$ python3 -q
>>> import numpy as np
>>> import numpy.linalg as la
>>> np.set_printoptions(suppress=True, linewidth=140)
>>> data = np.load("data.npy")
>>> data
array([[-0.336, -0.881,  0.789,  0.1  ,  0.07 ,  0.551],
       [-0.537, -0.974,  0.927,  0.119,  0.08 ,  0.726],
       [ 0.691, -0.77 ,  0.91 ,  0.691,  0.592,  0.91 ],
       [-0.691, -0.953,  0.831, -0.129, -0.119,  0.438],
       [-0.952, -0.77 , -0.264, -0.778, -0.691, -0.793],
       [ 0.74 ,  0.578,  0.01 ,  0.462,  0.388,  0.43 ],
       [-0.995, -0.997,  0.818, -0.845, -0.774, -0.508],
       [-0.995, -0.999,  0.903, -0.818, -0.744, -0.3  ],
       [ 0.245,  0.977, -0.959, -0.363, -0.282, -0.862],
       [-0.291,  0.617, -0.706, -0.371, -0.3  , -0.658]])
>>> def softmax(z):
...     e = np.exp(z - z.max(axis=-1, keepdims=True))
...     return e / e.sum(axis=-1, keepdims=True)
... 
>>> np.round(softmax(data[2]), 3)
array([0.178, 0.041, 0.221, 0.178, 0.161, 0.221])
>>> np.round(softmax(10 * data[2]), 3) + 0
array([0.049, 0.   , 0.441, 0.049, 0.018, 0.441])
>>> print(np.round(softmax(data[2] + -3), 3))
[0.178 0.041 0.221 0.178 0.161 0.221]
>>> S = data @ data.T / np.sqrt(6)
>>> softmax(S).round(6).argmax(axis=1)
array([1, 1, 2, 7, 4, 5, 6, 6, 8, 8])
>>> print(np.round(softmax(S)[2] @ data, 3))
[-0.073 -0.647  0.666  0.134  0.103  0.447]
>>> O, evecs = la.qr(data[:, :1])[0], la.qr(data[:, 1:])[0]
>>> sig = la.svd(O.T @ evecs, compute_uv=False)
>>> sig.round(3)
array([0.992])
>>> (sig > 0.9).sum()
np.int64(1)
>>> np.round(la.norm(O @ O.T - evecs @ evecs.T, 2), 3)
np.float64(1.0)
>>> m1 = np.load("out16.npy")
>>> m1
array([[ 1. ,  0.1,  0.6, -0.7, -0.3,  0.4,  0.7],
       [ 0.6, -0.5, -0.4, -0.6,  0.9, -0.5,  0.4],
       [ 0.4, -0.1, -1.9,  0.9, -0.3, -0.5,  0. ],
       [ 0.5,  1.2, -1.2, -0.5,  1.7,  0.5, -0.2],
       [ 0.9,  0.7, -0.1,  0.2, -2.3,  0.3, -1.8],
       [-0.9, -0.3, -1.2,  0.6,  0.9,  0.9,  0.5],
       [-0.2, -0.4,  2. , -1.5, -0.1,  0.9,  0.6],
       [ 0.3,  1.3, -0.1, -1.2,  0.7, -1.6,  0.5],
       [ 0.3, -0.1, -2.2,  1.9,  0.3, -0.6, -0.5],
       [ 0.2,  0.1, -0.1, -0.9,  0.7, -0.2,  0. ],
       [ 1.2, -1.8,  1.2, -0.6, -1.1,  0.5,  0.8],
       [-0.8, -0.6,  0. ,  1.2,  1. ,  1.2, -3.2],
       [-2.1, -1.2,  0. ,  0. ,  1. , -1.1,  0.4],
       [ 0.9, -0.1, -0.2,  0.1,  0.5, -0.3,  1.3],
       [ 1.3, -0.1,  0.4,  1.2,  0.9, -0.6, -0.3],
       [-0.3,  0.5,  0.9, -0.6, -0.3, -1.3,  0.4],
       [ 0.3,  1. , -1.6, -0.5, -1.9,  2.5,  1.3],
       [-0.1, -0.8, -1. , -0.1,  0.4, -1.4,  2. ],
       [ 0.1, -0.7, -1.9, -0.7, -1.3, -1.7, -0.3],
       [-1.4,  1.2,  0.5,  0.6,  0.3,  1.4, -1.2],
       [-0.1,  0.4,  0.5, -0.8,  0.4,  0.5,  0.9],
       [-2.7,  1.8, -4.8, -2.7, -0.3, -1.2, -4.5],
       [ 0. , -2.2,  0.1, -0.1,  2.4,  1.7, -0.7],
       [ 0.2, -1.1,  0.9, -1.7, -0.1, -0.7, -0.5],
       [-0.4,  1.3,  0.1,  1.9, -0.7,  0.7, -0.8],
       [-0.7, -0.6, -2.9,  0.1, -0.2,  1.1, -2.3],
       [ 0. ,  0.4,  0.3,  0.3, -0.9, -0.8, -0.1],
       [ 0.8,  0.7,  0.8, -0.2,  0.2, -2.7,  1. ],
       [ 1.4,  0.9, -0.2,  0.5, -0.2,  0.2,  0.8],
       [-1. , -1.9, -0.3,  1.4, -0.8,  0.9, -0.9]])
>>> np.round(m1.sum(axis=1), 3)
array([  1.8,  -0.1,  -1.5,   2. ,  -2.1,   0.5,   1.3,  -0.1,  -0.9,  -0.2,   0.2,  -1.2,  -3. ,   2.2,   2.8,  -0.7,   1.1,  -1. ,  -6.5,
         1.4,   1.8, -14.4,   1.2,  -3. ,   2.1,  -5.5,  -0.8,   0.6,   3.4,  -2.6])
>>> np.round(m1.sum(axis=0), 3)
array([ -0.3,  -0.9, -11.8,  -2.5,   1.5,  -1.5,  -5.7])
>>> print(round(float(la.norm(m1)), 3))
16.455
>>> np.count_nonzero(m1)
np.int64(203)
>>> np.unravel_index(np.abs(m1).argmax(), m1.shape)
(np.int64(21), np.int64(2))
>>> A2 = np.c_[data[:, :2] @ np.array([[7, 8], [6, 5]]), np.array([-3, 5, -2, -1, -3, -5, -4, -5, 5, 3])]
>>> A2.round(3)
array([[ -7.638,  -7.093,  -3.   ],
       [ -9.603,  -9.166,   5.   ],
       [  0.217,   1.678,  -2.   ],
       [-10.555, -10.293,  -1.   ],
       [-11.284, -11.466,  -3.   ],
       [  8.648,   8.81 ,  -5.   ],
       [-12.947, -12.945,  -4.   ],
       [-12.959, -12.955,  -5.   ],
       [  7.577,   6.845,   5.   ],
       [  1.665,   0.757,   3.   ]])
>>> np.round(la.lstsq(data, A2[:, 0])[0], 3) + 0
array([7., 6., 0., 0., 0., 0.])
>>> np.round(la.norm(la.qr(data)[0].T @ A2, axis=0) ** 2 / ((A2 ** 2).sum(axis=0) + 1e-12), 3)
array([1.   , 1.   , 0.635])
>>> np.round(la.norm(A2 - data @ la.lstsq(data, A2)[0], axis=0), 3) + 0
array([0.   , 0.   , 7.347])
>>> print(la.matrix_rank(np.c_[data, A2]))
7
>>> A2 = np.array([[3, 0, 1],
...     [0, 2, 2],
...     [0, 1, 3],
...     [1, 0, 1],
...     [1, 3, 1],
...     [1, 0, 2],
...     [2, 3, 0]])
>>> np.round(np.einsum("ij->j", m1), 3)
array([ -0.3,  -0.9, -11.8,  -2.5,   1.5,  -1.5,  -5.7])
>>> C2 = np.cov(m1, rowvar=False)
>>> np.round(np.median(m1, axis=0), 3)
array([ 0.15, -0.1 , -0.1 , -0.1 ,  0.05,  0.  ,  0.  ])
>>> print(np.argwhere(np.triu(np.abs(np.corrcoef(m1.T)) > 0.8, 1)))
[]
>>> print(np.argsort(-m1.std(axis=0).round(6), kind="stable"))
[2 6 5 3 1 4 0]
>>> np.round(m1.std(axis=0), 3)
array([0.938, 0.993, 1.348, 1.028, 0.983, 1.142, 1.346])
>>> A2 = np.c_[m1[:, :6] @ np.array([[0, -3, 0, 1, -1, 0],
...     [-1, -2, 2, 1, 1, -2],
...     [0, 3, 1, 1, 3, 2],
...     [-3, 2, 3, -2, -3, 3],
...     [-2, 1, 0, -3, -3, 2],
...     [1, 3, 1, 1, -2, -2]]), np.array([1, 0, 1, 0, 2, 2, 1, 1, 0, 0, 0, 2, 0, 2, 2, 2, 0, 0, 0, 2, 1, 1, 1, 0, 2, 2, 0, 0, 0, 1])]
>>> A2.round(3) + 0
array([[  3. ,  -1.9,  -0.9,   4.4,   3.1,  -2.5,   1. ],
       [  0. ,  -3.8,  -3.7,  -2.3,  -2.2,   1.2,   0. ],
       [ -2.5,  -6.7,   0.1,  -3. ,  -7. ,  -0.5,   1. ],
       [ -2.6,  -5.3,   0.2,  -3.1,  -7.5,  -3.9,   0. ],
       [  3.6,  -5.4,   2.2,   8.3,   5.2,  -6.2,   2. ],
       [ -2.4,   4.5,   0.9,  -5.4,  -9.3,   0. ,   2. ],
       [  6. ,   7. ,  -2.4,   5.6,   8.8,  -1.7,   1. ],
       [ -0.7, -10.3,  -2.7,   0.2,   5.4,  -1.8,   1. ],
       [ -6.8,  -5. ,   2.7,  -7.3, -12.4,   3.3,   0. ],
       [  1. ,  -2.8,  -2.8,  -0.3,   0.6,  -1.3,   0. ],
       [  6.3,   2.8,  -3.7,   5.6,   4.7,   1. ,   0. ],
       [ -3.8,  10.6,   3.6,  -5.6,  -8.8,   4.4,   2. ],
       [ -1.9,   6.4,  -3.5,  -7.4,   0.1,   6.6,   0. ],
       [ -1.5,  -3.3,  -0.4,  -1.4,  -2.8,   1.7,   2. ],
       [ -5.9,  -1. ,   3.2,  -4.1,  -5.3,   7.6,   2. ],
       [  0.6,  -2.8,  -1.2,   1.9,   8.8,   1. ,   2. ],
       [  6.8,  -3.1,   1.4,   8.9,  -1.9, -15.5,   0. ],
       [ -1.1,  -5.1,  -4.3,  -4.3,  -1.8,   2.9,   0. ],
       [  3.7, -12.4,  -7.1,   1.1,   2.9,  -3.7,   0. ],
       [ -2.2,   9. ,   6.1,  -0.4,  -1.4,  -1.8,   2. ],
       [  1.7,   1.3,  -0.6,   1.7,   2.2,  -2.4,   1. ],
       [  5.7, -19.2, -10.5,  -0.6,   1.5, -19.5,   1. ],
       [ -0.6,  12. ,  -2.9,  -7.4, -12.2,   5.7,   1. ],
       [  5.7,  -1.3,  -7.1,   3. ,   8.2,   0.1,   0. ],
       [ -4.9,   4.1,   9.1,   0. ,  -3. ,   0.5,   2. ],
       [  1.8,  -2.1,  -2.7,  -2.7, -10.5,  -6.9,   2. ],
       [ -0.3,  -2.6,   1.2,   2. ,   4.7,   0.5,   0. ],
       [ -3.2,  -9.7,  -1.1,  -0.6,   7.7,   5.4,   0. ],
       [ -1.8,  -5.2,   3.3,   1.9,  -2.4,  -1.5,   0. ],
       [  0.2,  10.6,   1. ,  -2.7,  -5.4,   4. ,   1. ]])
>>> la.matrix_rank(np.c_[m1, A2])
np.int64(8)
>>> np.round(la.norm(la.qr(m1)[0].T @ A2, axis=0) ** 2 / ((A2 ** 2).sum(axis=0) + 1e-12), 3)
array([1.   , 1.   , 1.   , 1.   , 1.   , 1.   , 0.186])
>>> print(np.round(la.norm(A2 - m1 @ la.lstsq(m1, A2)[0], axis=0), 3) + 0)
[0.    0.    0.    0.    0.    0.    5.985]
>>> print(la.matrix_rank(A2))
7
